$ python3 -q
>>> import numpy as np
>>> import numpy.linalg as la
>>> np.set_printoptions(suppress=True, linewidth=120)
>>> def tidy(a):
...     return np.round(a, 2) + 0
... 
>>> A = np.array([[2, 6, 2],
...     [0, 0, 0],
...     [2, 6, 2],
...     [0, 0, 0],
...     [2, 6, 2],
...     [10, 13, 10],
...     [0, 0, 0],
...     [16, 12, 13],
...     [0, 0, 0],
...     [10, 13, 10],
...     [10, 11, 7],
...     [0, 0, 0],
...     [16, 12, 13],
...     [8, 7, 8],
...     [10, 11, 7],
...     [10, 11, 7],
...     [8, 7, 8]])
>>> cen = A - A.mean(axis=0)
>>> left, sig, VT = la.svd(cen, full_matrices=False)
>>> np.abs(left[:, 0]).argmax()
np.int64(7)
>>> (np.sign(left[:, 0]) == np.sign(left[0, 0])).astype(int)
array([1, 1, 1, 1, 1, 0, 1, 0, 1, 0, 0, 1, 0, 0, 0, 0, 0])
>>> tidy(sig ** 2 / (sig ** 2).sum())
array([0.95, 0.04, 0.01])
>>> tidy(sig)
array([35.08,  7.23,  2.94])
>>> proj = A @ la.solve(A.T @ A, A.T)
>>> np.allclose(proj @ proj, proj)
True
>>> tidy(np.trace(proj))
np.float64(3.0)
>>> d = la.norm(A[:, None] - A[None], axis=-1)
>>> la.matrix_rank(d ** 2)
np.int64(5)
>>> np.unravel_index(d.round(6).argmax(), d.shape)
(np.int64(1), np.int64(7))
>>> np.flatnonzero(d[11] < d.mean() / 2)
array([ 1,  3,  6,  8, 11])
>>> tidy(d[:5, :5])
array([[0.  , 6.63, 0.  , 6.63, 0.  ],
       [6.63, 0.  , 6.63, 0.  , 6.63],
       [0.  , 6.63, 0.  , 6.63, 0.  ],
       [6.63, 0.  , 6.63, 0.  , 6.63],
       [0.  , 6.63, 0.  , 6.63, 0.  ]])
>>> tidy(la.norm(A, axis=1))
array([ 6.63,  0.  ,  6.63,  0.  ,  6.63, 19.21,  0.  , 23.85,  0.  , 19.21, 16.43,  0.  , 23.85, 13.3 , 16.43, 16.43,
       13.3 ])
>>> cen = A - A.mean(axis=0)
>>> V = la.svd(cen)[2][:1]
>>> M2 = cen - cen @ V.T @ V
>>> tidy(M2.std(axis=0))
array([0.89, 1.46, 0.82])
>>> tidy(np.cov(cen @ V.T, rowvar=False))
np.float64(76.93)
>>> rng = np.random.default_rng(803)
>>> labels = rng.integers(0, 3, 4)
>>> X = (labels[:, None] == labels) * -2 + np.eye(4)
>>> X
array([[-1.,  0., -2.,  0.],
       [ 0., -1.,  0., -2.],
       [-2.,  0., -1.,  0.],
       [ 0., -2.,  0., -1.]])
>>> proj = np.triu(np.array([[1, 0, 2, -1], [3, -1, -5, 4], [-3, 5, 4, -4], [0, -2, -4, 1]]), 1) + np.eye(4)
>>> M2 = proj @ X @ la.inv(proj)
>>> np.trace(M2), np.trace(X)
(np.float64(-4.0), np.float64(-4.0))
>>> proj @ X - X @ proj
array([[ -4.,   2.,   0.,  -8.],
       [ 10.,  -8.,   0.,   0.],
       [  0.,   8.,   4.,  -2.],
       [  0.,   0., -10.,   8.]])
>>> M2
array([[  -5.,    2.,   16.,   52.],
       [  10.,   -9.,  -60., -200.],
       [  -2.,    8.,   43.,  142.],
       [   0.,   -2.,  -10.,  -33.]])
>>> tidy(np.poly(M2))
array([  1.,   4.,  -2., -12.,   9.])
>>> tidy(la.det(M2.T))
np.float64(9.0)
>>> np.kron(np.eye(2, dtype=int), M2)
array([[  -5.,    2.,   16.,   52.,   -0.,    0.,    0.,    0.],
       [  10.,   -9.,  -60., -200.,    0.,   -0.,   -0.,   -0.],
       [  -2.,    8.,   43.,  142.,   -0.,    0.,    0.,    0.],
       [   0.,   -2.,  -10.,  -33.,    0.,   -0.,   -0.,   -0.],
       [  -0.,    0.,    0.,    0.,   -5.,    2.,   16.,   52.],
       [   0.,   -0.,   -0.,   -0.,   10.,   -9.,  -60., -200.],
       [  -0.,    0.,    0.,    0.,   -2.,    8.,   43.,  142.],
       [   0.,   -0.,   -0.,   -0.,    0.,   -2.,  -10.,  -33.]])
>>> tidy(la.eigvals(M2))
array([-3., -3.,  1.,  1.])
>>> F = np.load("m.npy")
>>> F
array([[ 0.1 , -0.2 ,  1.1 , -1.6 ],
       [ 0.  ,  0.05, -1.2 , -0.8 ],
       [ 0.3 , -0.98,  0.  , -0.9 ],
       [ 1.  , -1.12,  0.6 , -1.  ],
       [ 1.4 , -0.86,  0.2 ,  0.  ],
       [ 1.4 , -1.52,  0.8 , -0.7 ],
       [ 1.3 , -1.57, -0.7 ,  1.5 ],
       [ 1.2 , -1.25,  0.8 , -0.6 ],
       [ 0.9 , -1.12,  0.2 , -0.8 ],
       [ 0.4 , -0.03, -1.7 ,  0.  ],
       [-0.9 ,  0.93, -0.5 , -0.1 ],
       [-0.2 ,  0.43,  1.6 , -0.8 ],
       [ 0.5 , -0.32,  0.8 , -1.1 ],
       [-0.3 ,  0.17,  0.5 , -0.5 ],
       [ 0.7 , -0.24, -0.3 , -1.9 ],
       [ 0.1 ,  0.02,  0.6 ,  1.8 ],
       [ 0.2 , -0.71,  0.4 , -2.  ],
       [-1.3 ,  1.21,  1.1 ,  0.6 ],
       [-0.8 ,  0.16,  0.4 ,  0.2 ],
       [ 1.6 , -1.42,  0.1 , -1.7 ],
       [ 1.5 , -1.56,  1.4 , -1.2 ],
       [ 0.  , -0.12, -0.5 ,  1.  ]])
>>> cen = F - F.mean(axis=0)
>>> left, sig, VT = la.svd(cen, full_matrices=False)
>>> tidy(cen.mean(axis=0))
array([0., 0., 0., 0.])
>>> tidy((sig ** 2).sum() ** 2 / (sig ** 4).sum())
np.float64(2.69)
>>> tidy(sig)
array([5.65, 4.39, 3.5 , 1.01])
>>> np.abs(left[:, 0]).argmax()
np.int64(17)
>>> tidy(sig ** 2 / (sig ** 2).sum())
array([0.5 , 0.3 , 0.19, 0.02])
>>> proj = F @ la.solve(F.T @ F, F.T)
>>> tidy(np.diag(proj))
array([0.14, 0.17, 0.27, 0.08, 0.24, 0.15, 0.4 , 0.11, 0.08, 0.25, 0.08, 0.24, 0.09, 0.04, 0.26, 0.23, 0.27, 0.21,
       0.21, 0.19, 0.22, 0.06])
>>> np.allclose(proj @ proj, proj)
True
>>> W1 = np.array([[2, 0, 1], [2, 1, 1], [-1, 0, 1], [-1, -2, -2]])
>>> b = np.array([1, -2, 1])
>>> H = np.maximum(F @ W1 + b, 0)
>>> la.matrix_rank(H)
np.int64(3)
>>> (H > 0).astype(int)
array([[1, 1, 1],
       [1, 0, 1],
       [1, 0, 1],
       [1, 0, 1],
       [1, 0, 1],
       [1, 0, 1],
       [0, 0, 0],
       [1, 0, 1],
       [1, 0, 1],
       [1, 0, 0],
       [1, 0, 1],
       [1, 1, 1],
       [1, 0, 1],
       [1, 0, 1],
       [1, 1, 1],
       [0, 0, 0],
       [1, 1, 1],
       [0, 0, 1],
       [0, 0, 1],
       [1, 0, 1],
       [1, 0, 1],
       [1, 0, 0]])
>>> cent = np.array([[-1, 1, -2], [2, 1, 0], [1, -1, 3]])
>>> (H @ cent).round(6).argmax(axis=1)
array([2, 1, 2, 2, 2, 2, 0, 2, 2, 1, 1, 2, 2, 2, 2, 0, 2, 2, 2, 2, 2, 1])
>>> W1 @ cent
array([[-1,  1, -1],
       [ 1,  2, -1],
       [ 2, -2,  5],
       [-5, -1, -4]])
